$ python -q
>>> import numpy as np
>>> import numpy.linalg as la
>>> np.set_printoptions(precision=3, suppress=True, linewidth=100)
>>> W0 = np.array([[1, -1, 1, -1, -1, 1, -1, 1],
...     [1, -1, -1, 1, 1, -1, -1, 1],
...     [1, 1, 1, 1, -1, -1, -1, -1],
...     [1, -1, 1, -1, 1, -1, 1, -1],
...     [1, 1, -1, -1, -1, -1, 1, 1],
...     [1, -1, -1, 1, -1, 1, 1, -1]])
>>> W0.reshape(-1, 2)
array([[ 1, -1],
       [ 1, -1],
       [-1,  1],
       [-1,  1],
       [ 1, -1],
       [-1,  1],
       [ 1, -1],
       [-1,  1],
       [ 1,  1],
       [ 1,  1],
       [-1, -1],
       [-1, -1],
       [ 1, -1],
       [ 1, -1],
       [ 1, -1],
       [ 1, -1],
       [ 1,  1],
       [-1, -1],
       [-1, -1],
       [ 1,  1],
       [ 1, -1],
       [-1,  1],
       [-1,  1],
       [ 1, -1]])
>>> t3 = W0.reshape(6, 2, -1)
>>> np.einsum("ihd,jhd->hij", t3, t3).shape
(2, 6, 6)
>>> t3.sum(axis=1)
array([[ 0,  0,  0,  0],
       [ 2, -2, -2,  2],
       [ 0,  0,  0,  0],
       [ 2, -2,  2, -2],
       [ 0,  0,  0,  0],
       [ 0,  0,  0,  0]])
>>> t3.transpose(1, 0, 2)
array([[[ 1, -1,  1, -1],
        [ 1, -1, -1,  1],
        [ 1,  1,  1,  1],
        [ 1, -1,  1, -1],
        [ 1,  1, -1, -1],
        [ 1, -1, -1,  1]],

       [[-1,  1, -1,  1],
        [ 1, -1, -1,  1],
        [-1, -1, -1, -1],
        [ 1, -1,  1, -1],
        [-1, -1,  1,  1],
        [-1,  1,  1, -1]]])
>>> np.einsum("ihd,ihd->ih", t3, t3)
array([[4, 4],
       [4, 4],
       [4, 4],
       [4, 4],
       [4, 4],
       [4, 4]])
>>> u, r1 = W0[0], W0[1]
>>> u @ r1
np.int64(0)
>>> p = (u @ r1) / (u @ u) * u
>>> p
array([ 0., -0.,  0., -0., -0.,  0., -0.,  0.])
>>> x = np.array([1, 1, 0, -1, 2, 1, 0, 3])
>>> a = np.maximum(W0 @ x, 0)
>>> a
array([3, 3, 0, 0, 3, 0])
>>> np.tanh(W0 @ x)
array([ 0.995,  0.995, -1.   , -0.762,  0.995, -1.   ])
>>> X = np.loadtxt("arr.csv", delimiter=",")
>>> X
array([[ 0.,  3.,  5.,  4.,  4., -4.,  0., -6.,  1., -4., -2.],
       [-3.,  0.,  3., -1., -4., -5.,  1., -5.,  3., -2.,  1.],
       [-5., -3.,  0.,  4., -1.,  1.,  1.,  3.,  0.,  0.,  3.],
       [-4.,  1., -4.,  0.,  0.,  0.,  1.,  1., -3.,  0.,  0.],
       [-4.,  4.,  1.,  0.,  0.,  2., -1., -4.,  0.,  1.,  1.],
       [ 4.,  5., -1.,  0., -2.,  0.,  5.,  4.,  0., -4., -1.],
       [ 0., -1., -1., -1.,  1., -5.,  0.,  3., -1.,  0.,  6.],
       [ 6.,  5., -3., -1.,  4., -4., -3.,  0., -4.,  3.,  2.],
       [-1., -3.,  0.,  3.,  0.,  0.,  1.,  4.,  0.,  1.,  4.],
       [ 4.,  2.,  0.,  0., -1.,  4.,  0., -3., -1.,  0.,  0.],
       [ 2., -1., -3.,  0., -1.,  1., -6., -2., -4.,  0.,  0.]])
>>> np.argsort(-la.norm(X, axis=0).round(6), kind="stable")[:3]
array([7, 0, 5])
>>> [round(float(x), 3) for x in la.svd(X, compute_uv=False)[:3]]
[15.009, 15.009, 11.391]
>>> def softmax(z):
...     e = np.exp(z - z.max(axis=-1, keepdims=True))
...     return e / e.sum(axis=-1, keepdims=True)
... 
>>> softmax(X).sum(axis=1)
array([1., 1., 1., 1., 1., 1., 1., 1., 1., 1., 1.])
>>> np.round(softmax(X[8] + 2), 3) + 0
array([0.003, 0.   , 0.007, 0.144, 0.007, 0.007, 0.02 , 0.392, 0.007, 0.02 , 0.392])
>>> np.round(softmax(10 * X[8]), 3) + 0
array([0. , 0. , 0. , 0. , 0. , 0. , 0. , 0.5, 0. , 0. , 0.5])
>>> att = X @ X.T / np.sqrt(11)
>>> np.round(softmax(att + np.triu(np.full(att.shape, -np.inf), 1)), 3) + 0
array([[1.   , 0.   , 0.   , 0.   , 0.   , 0.   , 0.   , 0.   , 0.   , 0.   , 0.   ],
       [0.   , 1.   , 0.   , 0.   , 0.   , 0.   , 0.   , 0.   , 0.   , 0.   , 0.   ],
       [0.   , 0.   , 1.   , 0.   , 0.   , 0.   , 0.   , 0.   , 0.   , 0.   , 0.   ],
       [0.   , 0.   , 0.001, 0.999, 0.   , 0.   , 0.   , 0.   , 0.   , 0.   , 0.   ],
       [0.   , 0.   , 0.   , 0.   , 1.   , 0.   , 0.   , 0.   , 0.   , 0.   , 0.   ],
       [0.   , 0.   , 0.   , 0.   , 0.   , 1.   , 0.   , 0.   , 0.   , 0.   , 0.   ],
       [0.   , 0.   , 0.   , 0.   , 0.   , 0.   , 1.   , 0.   , 0.   , 0.   , 0.   ],
       [0.   , 0.   , 0.   , 0.   , 0.   , 0.   , 0.   , 1.   , 0.   , 0.   , 0.   ],
       [0.   , 0.   , 0.352, 0.   , 0.   , 0.   , 0.004, 0.   , 0.644, 0.   , 0.   ],
       [0.   , 0.   , 0.   , 0.   , 0.   , 0.   , 0.   , 0.   , 0.   , 1.   , 0.   ],
       [0.   , 0.   , 0.   , 0.   , 0.   , 0.   , 0.   , 0.   , 0.   , 0.   , 1.   ]])
>>> softmax(att).round(6).argmax(axis=1)
array([ 0,  1,  2,  3,  4,  5,  6,  7,  8,  9, 10])
